% ipython --no-banner

In [1]: import numpy as np

In [2]: import numpy.linalg as la

In [3]: np.set_printoptions(precision=1, suppress=True, linewidth=160)

In [4]: rnd = lambda a: np.round(a, 1) + 0

In [5]: W0 = np.load("data.npy")

In [6]: print(W0)
[[ 2.5 -2.4 -1.2]
 [ 1.1 -0.7 -0.6]
 [-1.3  1.2  0.5]
 [ 2.3 -2.4 -1.2]
 [-0.4  0.5  0.1]
 [ 0.6 -0.4 -0.3]
 [ 1.4 -1.6 -0.7]
 [-3.2  3.3  1.6]
 [ 1.4 -1.1 -0.5]
 [ 1.3 -1.4 -0.7]
 [-1.6  1.2  0.8]
 [ 5.  -4.8 -2.5]
 [ 0.8 -0.6 -0.4]
 [-2.5  2.5  1.4]
 [ 0.5 -0.6 -0.3]
 [-1.2  1.2  0.6]]

In [7]: proj = W0 @ la.solve(W0.T @ W0, W0.T)

In [8]: print(np.allclose(proj @ proj, proj))
True

In [9]: print(rnd(proj @ W0[:, 2]))
[-1.2 -0.6  0.5 -1.2  0.1 -0.3 -0.7  1.6 -0.5 -0.7  0.8 -2.5 -0.4  1.4 -0.3  0.6]

In [10]: Xc = (W0 - W0.mean(axis=0)) / W0.std(axis=0)

In [11]: print(np.argwhere(np.abs(Xc) > 2))
[[11  0]
 [11  1]
 [11  2]]

In [12]: beta = la.lstsq(np.delete(Xc, 0, axis=1), Xc[:, 0])[0]

In [13]: print(rnd(beta))
[-0.4 -0.6]

In [14]: print(rnd(1 - np.var(Xc[:, 0] - np.delete(Xc, 0, axis=1) @ beta)))
1.0

In [15]: C2 = np.cov(W0, rowvar=False)

In [16]: print(rnd(np.polyfit(W0[:, 1], W0[:, 0], 1)))
[-1.  0.]

In [17]: print(np.argwhere(np.triu(np.abs(np.corrcoef(W0.T)) > 0.8, 1)))
[[0 1]
 [0 2]
 [1 2]]

In [18]: print(rnd(C2))
[[ 4.3 -4.2 -2.1]
 [-4.2  4.1  2.1]
 [-2.1  2.1  1.1]]

In [19]: x0 = np.array([2, 0, -1])

In [20]: target = W0 @ x0

In [21]: print(rnd(la.lstsq(W0, target)[0]))
[ 2.  0. -1.]

In [22]: rng = np.random.default_rng(627494)

In [23]: target = target + 0.3 * rng.normal(size=16)

In [24]: print(rnd(target))
[ 6.2  2.8 -3.2  6.6 -1.1  1.7  3.6 -8.1  3.1  3.6 -4.3 12.6  2.2 -6.7  1.9 -3.3]

In [25]: beta, *_ = la.lstsq(W0, target)

In [26]: print(beta.round())
[ 1. -0. -2.]

In [27]: print([round(float(la.norm(la.solve(W0.T @ W0 + lam * np.eye(3), W0.T @ target))), 2) for lam in (0, 1, 10, 100)])
[2.51, 1.75, 1.63, 1.04]

In [28]: print(rnd(beta))
[ 1.3 -0.2 -2.1]

In [29]: print(rnd(la.norm(target - W0 @ beta)))
1.0

In [30]: print(rnd(W0.T @ (target - W0 @ beta)))
[0. 0. 0.]

In [31]: out = np.array([[2, 5], [0, 3], [0, 5], [2, 4], [1, 3], [5, 2], [3, 4], [2, 3]])

In [32]: cent = np.array([[0, 1, 0, 2, 3, 1, 1, 2], [2, 2, 0, 3, 0, 0, 3, 0]])

In [33]: arr = out @ cent

In [34]: print(arr)
[[10 12  0 19  6  2 17  4]
 [ 6  6  0  9  0  0  9  0]
 [10 10  0 15  0  0 15  0]
 [ 8 10  0 16  6  2 14  4]
 [ 6  7  0 11  3  1 10  2]
 [ 4  9  0 16 15  5 11 10]
 [ 8 11  0 18  9  3 15  6]
 [ 6  8  0 13  6  2 11  4]]

In [35]: z = rng.permutation(8)

In [36]: print(z)
[2 5 3 4 6 0 1 7]

In [37]: out = arr[z][:, z]

In [38]: print(rnd(la.det(out)), rnd(la.det(arr[z])))
0.0 0.0

In [39]: print(np.trace(out))
59

In [40]: z = rng.integers(0, 2, 9)

In [41]: feats = (z[:, None] == z) * 3 + np.eye(9)

In [42]: print(feats)
[[4. 3. 3. 0. 3. 3. 3. 3. 0.]
 [3. 4. 3. 0. 3. 3. 3. 3. 0.]
 [3. 3. 4. 0. 3. 3. 3. 3. 0.]
 [0. 0. 0. 4. 0. 0. 0. 0. 3.]
 [3. 3. 3. 0. 4. 3. 3. 3. 0.]
 [3. 3. 3. 0. 3. 4. 3. 3. 0.]
 [3. 3. 3. 0. 3. 3. 4. 3. 0.]
 [3. 3. 3. 0. 3. 3. 3. 4. 0.]
 [0. 0. 0. 3. 0. 0. 0. 0. 4.]]

In [43]: print((la.matrix_power((feats != 0) + (feats.T != 0) + np.eye(9), 9) > 0).astype(int))
[[1 1 1 0 1 1 1 1 0]
 [1 1 1 0 1 1 1 1 0]
 [1 1 1 0 1 1 1 1 0]
 [0 0 0 1 0 0 0 0 1]
 [1 1 1 0 1 1 1 1 0]
 [1 1 1 0 1 1 1 1 0]
 [1 1 1 0 1 1 1 1 0]
 [1 1 1 0 1 1 1 1 0]
 [0 0 0 1 0 0 0 0 1]]

In [44]: print((feats != 0).astype(int))
[[1 1 1 0 1 1 1 1 0]
 [1 1 1 0 1 1 1 1 0]
 [1 1 1 0 1 1 1 1 0]
 [0 0 0 1 0 0 0 0 1]
 [1 1 1 0 1 1 1 1 0]
 [1 1 1 0 1 1 1 1 0]
 [1 1 1 0 1 1 1 1 0]
 [1 1 1 0 1 1 1 1 0]
 [0 0 0 1 0 0 0 0 1]]

In [45]: print(feats @ feats)
[[70. 69. 69.  0. 69. 69. 69. 69.  0.]
 [69. 70. 69.  0. 69. 69. 69. 69.  0.]
 [69. 69. 70.  0. 69. 69. 69. 69.  0.]
 [ 0.  0.  0. 25.  0.  0.  0.  0. 24.]
 [69. 69. 69.  0. 70. 69. 69. 69.  0.]
 [69. 69. 69.  0. 69. 70. 69. 69.  0.]
 [69. 69. 69.  0. 69. 69. 70. 69.  0.]
 [69. 69. 69.  0. 69. 69. 69. 70.  0.]
 [ 0.  0.  0. 24.  0.  0.  0.  0. 25.]]

In [46]: print(rnd(la.det(feats)))
154.0

In [47]: z = rng.permutation(9)

In [48]: print(z)
[6 0 4 2 7 5 8 3 1]

In [49]: out = feats[z][:, z]

In [50]: print(np.allclose(out, feats))
False

In [51]: print(rnd(la.det(out)), rnd(la.det(feats[z])))
154.0 154.0

In [52]: w, V = la.eigh(feats)

In [53]: print(np.abs(V[:, -1]).round(6).argmax())
0

In [54]: print(rnd(w))
[ 1.  1.  1.  1.  1.  1.  1.  7. 22.]

In [55]: q, R = la.qr(feats)

In [56]: print(rnd(R))
[[-8.4 -8.2 -8.2  0.  -8.2 -8.2 -8.2 -8.2  0. ]
 [ 0.  -1.4 -0.7  0.  -0.7 -0.7 -0.7 -0.7  0. ]
 [ 0.   0.  -1.2  0.  -0.4 -0.4 -0.4 -0.4  0. ]
 [ 0.   0.   0.  -5.   0.   0.   0.   0.  -4.8]
 [ 0.   0.   0.   0.  -1.2 -0.3 -0.3 -0.3  0. ]
 [ 0.   0.   0.   0.   0.  -1.1 -0.2 -0.2  0. ]
 [ 0.   0.   0.   0.   0.   0.  -1.1 -0.2  0. ]
 [ 0.   0.   0.   0.   0.   0.   0.   1.1  0. ]
 [ 0.   0.   0.   0.   0.   0.   0.   0.   1.4]]

In [57]: print(np.trace(q @ q.T))
9.0

In [58]: print(q.shape, R.shape)
(9, 9) (9, 9)

In [59]: F = np.load("w.npy")

In [60]: print(F)
[[ 1  0  0  0  0  0]
 [-3  1  0  0  0  0]
 [ 8  1  1  0  0  0]
 [-6  2  4  1  0  0]
 [-5 -2  7  5  1  0]
 [ 1 -4 -5  3  1  1]]

In [61]: C2 = F.T @ F

In [62]: print(np.allclose(C2, C2.T))
True

In [63]: print((F @ F.T).shape)
(6, 6)

In [64]: print(la.matrix_rank(C2))
6

In [65]: print(np.trace(C2), (F ** 2).sum())
291 291

In [66]: out = F / la.norm(F, axis=1, keepdims=True)

In [67]: C2 = out @ out.T

In [68]: print((np.abs(C2) > 0.9).astype(int))
[[1 1 1 0 0 0]
 [1 1 0 0 0 0]
 [1 0 1 0 0 0]
 [0 0 0 1 0 0]
 [0 0 0 0 1 0]
 [0 0 0 0 0 1]]

In [69]: print(rnd(C2))
[[ 1.  -0.9  1.  -0.8 -0.5  0.1]
 [-0.9  1.  -0.9  0.8  0.4 -0.3]
 [ 1.  -0.9  1.  -0.7 -0.4  0. ]
 [-0.8  0.8 -0.7  1.   0.8 -0.6]
 [-0.5  0.4 -0.4  0.8  1.  -0.2]
 [ 0.1 -0.3  0.  -0.6 -0.2  1. ]]

In [70]: Uu, s, vt = la.svd(F)

In [71]: print(np.argmax(s[:-1] / (s[1:] + 1e-6)) + 1)
5

In [72]: out = Uu[:, :5] @ np.diag(s[:5]) @ vt[:5]

In [73]: print(la.matrix_rank(F, rtol=0.05))
4

In [74]: print(rnd(out))
[[ 1.  0.  0.  0.  0.  0.]
 [-3.  1.  0.  0.  0.  0.]
 [ 8.  1.  1.  0.  0.  0.]
 [-6.  2.  4.  1.  0.  0.]
 [-5. -2.  7.  5.  1.  0.]
 [ 1. -4. -5.  3.  1.  1.]]

In [75]: J = np.load("mat.npy")

In [76]: print(J)
[[ 1  0  0  0  0  0  0  0  0  0  0  0  0]
 [ 1  1  0  0  0  0  0  0  0  0  0  0  0]
 [-7 -6  1  0  0  0  0  0  0  0  0  0  0]
 [ 9 -2  1  1  0  0  0  0  0  0  0  0  0]
 [ 4  2 -3 -8  1  0  0  0  0  0  0  0  0]
 [-1  7  5  0 -8  1  0  0  0  0  0  0  0]
 [ 1  7  7  0  2 -2  1  0  0  0  0  0  0]
 [-7  7  8 -6  6  0 -6  1  0  0  0  0  0]
 [ 7 -7 -2  6  9  9 -1 -7  1  0  0  0  0]
 [ 6  7 -5 -5  5  3 -2  5 -1  1  0  0  0]
 [ 6 -3 -4  3 -8  1  5  6  5 -1  1  0  0]
 [-3  7  7 -9 -5  9  8  4  8 -1  9  1  0]
 [-7  4 -7  2 -8  2  6  0 -5 -5 -6 -1  1]]

In [77]: print(rnd(np.abs(la.eigvals(J)).max()))
1.0

In [78]: print(rnd(la.det(J)))
1.0

In [79]: print(np.allclose(J @ J.T, J.T @ J))
False

In [80]: print(rnd(np.sort(np.abs(la.eigvals(J)))))
[1. 1. 1. 1. 1. 1. 1. 1. 1. 1. 1. 1. 1.]

In [81]: print(np.trace(J))
13

In [82]: z = rng.permutation(13)

In [83]: print(z)
[ 1  2  5 11  6  7  3 12  8 10  0  9  4]

In [84]: out = J[z][:, z]

In [85]: print(rnd(np.sort(np.abs(la.eigvals(out)))))
[1. 1. 1. 1. 1. 1. 1. 1. 1. 1. 1. 1. 1.]

In [86]: print(rnd(la.det(out)), rnd(la.det(J[z])))
1.0 -1.0

In [87]: Uu, s, vt = la.svd(J)

In [88]: print(rnd(s))
[27.6 22.8 20.9 16.5 13.5 11.7  6.5  5.1  3.5  2.2  0.9  0.   0. ]

In [89]: print(np.argmax(s[:-1] / (s[1:] + 1e-6)) + 1)
11

In [90]: out = Uu[:, :11] @ np.diag(s[:11]) @ vt[:11]

In [91]: print(rnd(np.abs(J - out).max()))
0.0

In [92]: print(la.matrix_rank(out))
11

In [93]: print(rnd(la.norm(J - out, 2)), rnd(s[11]))
0.0 0.0
